In [1]: import numpy as np

In [2]: np.set_printoptions(precision=2, suppress=True, linewidth=120, legacy="1.25")

In [3]: tidy = lambda a: np.round(a, 2) + 0

In [4]: m1 = np.load("test11.npy")

In [5]: print(tidy(m1))
[[ 0.02  0.05  0.07 -0.05 -0.05  0.04 -0.05  0.03]
 [ 0.05  0.16  0.21 -0.16 -0.14  0.12 -0.14  0.1 ]
 [ 0.07  0.21  0.26 -0.21 -0.18  0.15 -0.18  0.12]
 [-0.05 -0.16 -0.21  0.16  0.14 -0.12  0.14 -0.1 ]
 [-0.05 -0.14 -0.18  0.14  0.12 -0.1   0.12 -0.09]
 [ 0.04  0.12  0.15 -0.12 -0.1   0.09 -0.1   0.07]
 [-0.05 -0.14 -0.18  0.14  0.12 -0.1   0.12 -0.09]
 [ 0.03  0.1   0.12 -0.1  -0.09  0.07 -0.09  0.06]]

In [6]: w, evecs = np.linalg.eigh(m1)

In [7]: print(tidy(np.linalg.eigvalsh(m1 @ m1)))
[0. 0. 0. 0. 0. 0. 0. 1.]

In [8]: print(tidy(evecs.T @ evecs))
[[1. 0. 0. 0. 0. 0. 0. 0.]
 [0. 1. 0. 0. 0. 0. 0. 0.]
 [0. 0. 1. 0. 0. 0. 0. 0.]
 [0. 0. 0. 1. 0. 0. 0. 0.]
 [0. 0. 0. 0. 1. 0. 0. 0.]
 [0. 0. 0. 0. 0. 1. 0. 0.]
 [0. 0. 0. 0. 0. 0. 1. 0.]
 [0. 0. 0. 0. 0. 0. 0. 1.]]

In [9]: print(tidy(np.abs(evecs[:, -1])))
[0.13 0.4  0.51 0.4  0.35 0.3  0.35 0.24]

In [10]: print(np.unique(w.round(6) + 0, return_counts=True)[1])
[7 1]

In [11]: print(tidy(w.sum()), np.trace(m1))
1.0 1.0

In [12]: rng = np.random.default_rng(55303)

In [13]: B = m1 + rng.integers(-2, 3, (8, 1)) @ rng.integers(-2, 3, (1, 8))

In [14]: print(tidy(B))
[[ 2.02  0.05 -1.93 -0.05 -0.05  4.04 -2.05  0.03]
 [-0.95  0.16  1.21 -0.16 -0.14 -1.88  0.86  0.1 ]
 [-1.93  0.21  2.26 -0.21 -0.18 -3.85  1.82  0.12]
 [-1.05 -0.16  0.79  0.16  0.14 -2.12  1.14 -0.1 ]
 [ 1.95 -0.14 -2.18  0.14  0.12  3.9  -1.88 -0.09]
 [-1.96  0.12  2.15 -0.12 -0.1  -3.91  1.9   0.07]
 [ 1.95 -0.14 -2.18  0.14  0.12  3.9  -1.88 -0.09]
 [ 2.03  0.1  -1.88 -0.1  -0.09  4.07 -2.09  0.06]]

In [15]: print(tidy(np.linalg.svd(B - m1, compute_uv=False)))
[13.49  0.    0.    0.    0.    0.    0.    0.  ]

In [16]: print(np.abs(B - m1).sum(axis=1))
[10.  5. 10.  5. 10. 10. 10. 10.]

In [17]: print(tidy(B - m1))
[[ 2.  0. -2.  0.  0.  4. -2.  0.]
 [-1.  0.  1.  0.  0. -2.  1.  0.]
 [-2.  0.  2.  0.  0. -4.  2.  0.]
 [-1.  0.  1.  0.  0. -2.  1.  0.]
 [ 2.  0. -2.  0.  0.  4. -2.  0.]
 [-2.  0.  2.  0.  0. -4.  2.  0.]
 [ 2.  0. -2.  0.  0.  4. -2.  0.]
 [ 2.  0. -2.  0.  0.  4. -2.  0.]]

In [18]: print(np.linalg.matrix_rank(B - m1, tol=1e-8))
1

In [19]: K = np.array([[2, 2, 1, 2, 0, 3, 1],
    ...:     [0, 2, 0, 2, 0, 2, 3],
    ...:     [0, 0, 0, 3, 3, 0, 2],
    ...:     [0, 0, 0, 2, 3, 3, 2],
    ...:     [0, 0, 0, 0, 0, 2, 2],
    ...:     [0, 0, 0, 0, 0, 2, 3],
    ...:     [0, 0, 0, 0, 0, 0, 2]])

In [20]: B = K / np.sqrt((K ** 2).mean(axis=1, keepdims=True))

In [21]: print(np.linalg.matrix_rank(K - K.mean(axis=1, keepdims=True)))
6

In [22]: print(tidy(np.linalg.norm(B, axis=1)))
[2.65 2.65 2.65 2.65 2.65 2.65 2.65]

In [23]: print(np.linalg.matrix_rank(B) == np.linalg.matrix_rank(K))
True

In [24]: print(tidy(K - K.mean(axis=1, keepdims=True)))
[[ 0.43  0.43 -0.57  0.43 -1.57  1.43 -0.57]
 [-1.29  0.71 -1.29  0.71 -1.29  0.71  1.71]
 [-1.14 -1.14 -1.14  1.86  1.86 -1.14  0.86]
 [-1.43 -1.43 -1.43  0.57  1.57  1.57  0.57]
 [-0.57 -0.57 -0.57 -0.57 -0.57  1.43  1.43]
 [-0.71 -0.71 -0.71 -0.71 -0.71  1.29  2.29]
 [-0.29 -0.29 -0.29 -0.29 -0.29 -0.29  1.71]]
